% python3 -q
>>> import numpy as np
>>> np.set_printoptions(precision=2, suppress=True, linewidth=120)
>>> data = np.loadtxt("out2.csv", delimiter=",")
>>> data
array([[ 2., -3.,  2., -3.],
       [ 0.,  3.,  0.,  3.],
       [ 2., -3.,  2., -3.],
       [ 0.,  3.,  0.,  3.]])
>>> round(float(np.trace(np.linalg.pinv(data) @ data)), 2)
2.0
>>> np.allclose(data[:-1].T @ np.linalg.lstsq(data[:-1].T, data[-1])[0], data[-1])
True
>>> P = np.triu(np.array([[5, -7, 3, -8], [9, 9, -8, -6], [2, 0, -5, -8], [7, -5, 3, -4]]), 1) + np.eye(4)
>>> out = P @ data @ np.linalg.inv(P)
>>> np.round(np.poly(out), 2) + 0
array([  1., -10.,  24.,   0.,   0.])
>>> round(np.linalg.det(out), 2)
np.float64(-0.0)
>>> np.linalg.matrix_rank(out)
np.int64(2)
>>> P @ data - data @ P
array([[  6., -40., -24., -40.],
       [-16.,   6.,   8.,  24.],
       [  0., -10., -30., -10.],
       [  0.,   0.,  24.,  18.]])
>>> out
array([[    8.,    -1.,   -24.,  -191.],
       [  -16.,  -103.,  -792., -7073.],
       [    2.,   -13.,  -108.,  -953.],
       [    0.,     3.,    24.,   213.]])
>>> r0, v = data[3], data[2]
>>> r0 @ r0
np.float64(18.0)
>>> p = (r0 @ v) / (r0 @ r0) * r0
>>> np.outer(r0, v)
array([[ 0., -0.,  0., -0.],
       [ 6., -9.,  6., -9.],
       [ 0., -0.,  0., -0.],
       [ 6., -9.,  6., -9.]])
>>> np.linalg.matrix_rank(np.outer(r0, v))
np.int64(1)
>>> X = np.load("w.npy")
>>> X
array([[ 1.  ,  0.  ,  0.  ],
       [ 0.  , -0.71,  0.71],
       [ 0.  , -0.71, -0.71]])
>>> np.round(X @ X, 2) + 0
array([[ 1.,  0.,  0.],
       [ 0.,  0., -1.],
       [ 0.,  1.,  0.]])
>>> (X != 0).astype(int)
array([[1, 0, 0],
       [0, 1, 1],
       [0, 1, 1]])
>>> np.flatnonzero(np.linalg.matrix_power((X != 0) + (X.T != 0) + np.eye(3), 3)[1])
array([1, 2])
>>> round(float(np.linalg.det(X)), 2)
1.0
>>> (np.linalg.matrix_power((X != 0) + (X.T != 0) + np.eye(3), 3) > 0).astype(int)
array([[1, 0, 0],
       [0, 1, 1],
       [0, 1, 1]])
